$ ipython --no-banner

In [1]: import numpy as np

In [2]: import numpy.linalg as la

In [3]: np.set_printoptions(suppress=True, linewidth=160)

In [4]: def rnd(a):
   ...:     return np.round(a, 4) + 0
   ...: 

In [5]: Q, _ = la.qr(np.array([[0.6, 1.4, -0.1], [-1.3, -0.1, -0.8], [-0.6, -0.3, -0.5]]))

In [6]: feats = Q[:, :3]

In [7]: print(rnd(feats))
[[-0.3865 -0.9059  0.1729]
 [ 0.8374 -0.4233 -0.3458]
 [ 0.3865  0.0111  0.9222]]

In [8]: Q, evecs = la.qr(feats[:, :1])[0], la.qr(feats[:, 1:])[0]

In [9]: sig = la.svd(Q.T @ evecs, compute_uv=False)

In [10]: print((sig > 0.9).sum())
0

In [11]: print(rnd(np.degrees(np.arccos(sig.clip(0, 1)))))
[90.]

In [12]: w1 = np.array([[6, 2, 4, 9, 4, 8], [-5, -1, 8, -5, -6, -7], [-7, -6, 0, -3, -8, 7]])

In [13]: c = np.array([3, -2, -4, 3, -5, 4])

In [14]: act = np.maximum(feats @ w1 + c, 0)

In [15]: print((act > 0).astype(int))
[[1 0 0 1 0 1]
 [1 1 0 1 1 1]
 [0 0 0 1 0 1]]

In [16]: print(la.matrix_rank(act))
3

In [17]: Z = np.array([[4, 1, 3], [4, 1, 3], [1, 5, 0], [1, 0, 4], [0, 2, 1], [3, 2, 5]])

In [18]: print(w1 @ Z)
[[ 69  52 104]
 [-42   8 -79]
 [-34 -15 -24]]

In [19]: t3 = np.stack([feats, -2 * feats, feats[::-1]])

In [20]: print(rnd(la.det(t3)))
[ 1. -8. -1.]

In [21]: print(la.matrix_rank(t3.reshape(3, -1)))
2

In [22]: proj = np.triu(np.array([[-2, 2, -3], [-2, -1, 2], [3, 0, -1]]), 1) + np.eye(3)

In [23]: A2 = proj @ feats @ la.inv(proj)

In [24]: print(rnd(np.trace(A2)), rnd(np.trace(feats)))
0.1125 0.1125

In [25]: print(rnd(la.det(A2)))
1.0

In [26]: A2 = np.array([[-2, -5, -2, -5, 0],
    ...:     [0, -5, -1, -2, -2],
    ...:     [4, 5, 5, 5, -3],
    ...:     [1, 0, -1, 5, 1],
    ...:     [-3, -5, 4, -1, 5]])

In [27]: A2[-1] = A2[0]

In [28]: arr = A2 + 0.05 * np.eye(5)

In [29]: print(arr)
[[-1.95 -5.   -2.   -5.    0.  ]
 [ 0.   -4.95 -1.   -2.   -2.  ]
 [ 4.    5.    5.05  5.   -3.  ]
 [ 1.    0.   -1.    5.05  1.  ]
 [-2.   -5.   -2.   -5.    0.05]]

In [30]: x = np.array([1, 0, 0, 0, 0])

In [31]: target = arr @ x

In [32]: c, lr = np.zeros(5), 1 / la.norm(arr, 2) ** 2

In [33]: for i in range(4):
    ...:     c -= lr * arr.T @ (arr @ c - target)
    ...:     if i % 1 == 0: print(i, round(la.norm(arr @ c - target), 4))
    ...: 
0 1.6708
1 1.5114
2 1.3679
3 1.2388

In [34]: print(rnd(c))
[ 0.1425  0.1248  0.1475  0.1963 -0.1113]

In [35]: Uu, sig, Vt = la.svd(arr)

In [36]: print(np.argmax(sig[:-1] / (sig[1:] + 1e-6)) + 1)
4

In [37]: print(rnd(sig))
[15.2648  5.1168  4.3536  0.4026  0.0211]

In [38]: A2 = Uu[:, :4] @ np.diag(sig[:4]) @ Vt[:4]

In [39]: print(rnd(la.norm(arr - A2, 2)), rnd(sig[4]))
0.0211 0.0211

In [40]: print(la.matrix_rank(A2))
4

In [41]: rng = np.random.default_rng(270312)

In [42]: A2 = arr + rng.integers(-2, 3, (5, 4)) @ rng.integers(-2, 3, (4, 5))

In [43]: print(A2)
[[-5.95 -7.   -4.   -3.    2.  ]
 [-8.   -6.95 -3.    2.    6.  ]
 [ 5.    8.    9.05  5.    0.  ]
 [-1.    2.    3.    8.05  0.  ]
 [ 0.   -2.    2.   -6.    4.05]]

In [44]: print(rnd(la.svd(A2 - arr, compute_uv=False)))
[13.4419  9.5194  5.2574  0.235   0.    ]

In [45]: print(np.abs(A2 - arr).sum(axis=1))
[12. 24. 11. 12. 14.]

In [46]: print(rnd(la.det(2 * A2)), rnd(la.det(A2)))
-30422.6104 -950.7066

In [47]: print(np.kron(np.eye(2, dtype=int), A2))
[[-5.95 -7.   -4.   -3.    2.   -0.   -0.   -0.   -0.    0.  ]
 [-8.   -6.95 -3.    2.    6.   -0.   -0.   -0.    0.    0.  ]
 [ 5.    8.    9.05  5.    0.    0.    0.    0.    0.    0.  ]
 [-1.    2.    3.    8.05  0.   -0.    0.    0.    0.    0.  ]
 [ 0.   -2.    2.   -6.    4.05  0.   -0.    0.   -0.    0.  ]
 [-0.   -0.   -0.   -0.    0.   -5.95 -7.   -4.   -3.    2.  ]
 [-0.   -0.   -0.    0.    0.   -8.   -6.95 -3.    2.    6.  ]
 [ 0.    0.    0.    0.    0.    5.    8.    9.05  5.    0.  ]
 [-0.    0.    0.    0.    0.   -1.    2.    3.    8.05  0.  ]
 [ 0.   -0.    0.   -0.    0.    0.   -2.    2.   -6.    4.05]]

In [48]: print(rnd(la.eigvals(A2)))
[-10.5422+0.j       0.123 +1.0475j   0.123 -1.0475j   7.0531+0.j      11.4931+0.j    ]

In [49]: print(rnd(la.eigvals(A2).sum().real))
8.25

In [50]: J = np.load("sample14.npy")

In [51]: print(J)
[[ 0 -1  0  0  0  0]
 [ 1 -2  0  0  0  0]
 [ 0  1  0  0  0  0]
 [ 0  0  0 -1  0  0]
 [ 0  0  1 -2  0  0]
 [ 0  0  0  1  0  0]
 [ 0  0  0  0  0 -1]
 [ 0  0  0  0  1 -2]
 [ 0  0  0  0  0  1]]

In [52]: Q, evecs = la.qr(J[:, :1])[0], la.qr(J[:, 1:])[0]

In [53]: sig = la.svd(Q.T @ evecs, compute_uv=False)

In [54]: print((sig > 0.9).sum())
0

In [55]: print(rnd(sig))
[0.8165]

In [56]: print(rnd(np.degrees(np.arccos(sig.clip(0, 1)))))
[35.2644]

In [57]: m1 = np.array([[17, -5], [-5, 41]])

In [58]: print(m1)
[[17 -5]
 [-5 41]]

In [59]: w, evecs = la.eigh(m1)

In [60]: x = np.array([7, 3])

In [61]: print(rnd(evecs * np.sqrt(w) @ evecs.T))
[[ 4.0954 -0.4771]
 [-0.4771  6.3853]]

In [62]: print(rnd(x @ m1 @ x / (x @ x)), w[0], w[-1])
17.1034 16.0 42.0

In [63]: print(x @ m1 @ x)
992

In [64]: print(rnd(evecs * np.abs(w) @ evecs.T))
[[17. -5.]
 [-5. 41.]]

In [65]: print(np.abs(m1).sum(axis=1).max(), np.abs(w).max())
46 42.0

In [66]: print(rnd(evecs * np.maximum(w, 0) @ evecs.T))
[[17. -5.]
 [-5. 41.]]

In [67]: def softmax(z):
    ...:     e = np.exp(z - z.max(axis=-1, keepdims=True))
    ...:     return e / e.sum(axis=-1, keepdims=True)
    ...: 

In [68]: print(rnd(softmax(arr[0] + -1)))
[0.1102 0.0052 0.1048 0.0052 0.7745]

In [69]: scores = arr @ arr.T / np.sqrt(5)

In [70]: print(rnd(softmax(scores)[0] @ arr))
[-1.9755 -5.     -2.     -4.9999  0.0255]

In [71]: print(rnd(softmax(scores + np.triu(np.full(scores.shape, -np.inf), 1))))
[[1.     0.     0.     0.     0.    ]
 [0.8104 0.1896 0.     0.     0.    ]
 [0.     0.     1.     0.     0.    ]
 [0.     0.     0.0368 0.9632 0.    ]
 [0.4885 0.     0.     0.     0.5114]]
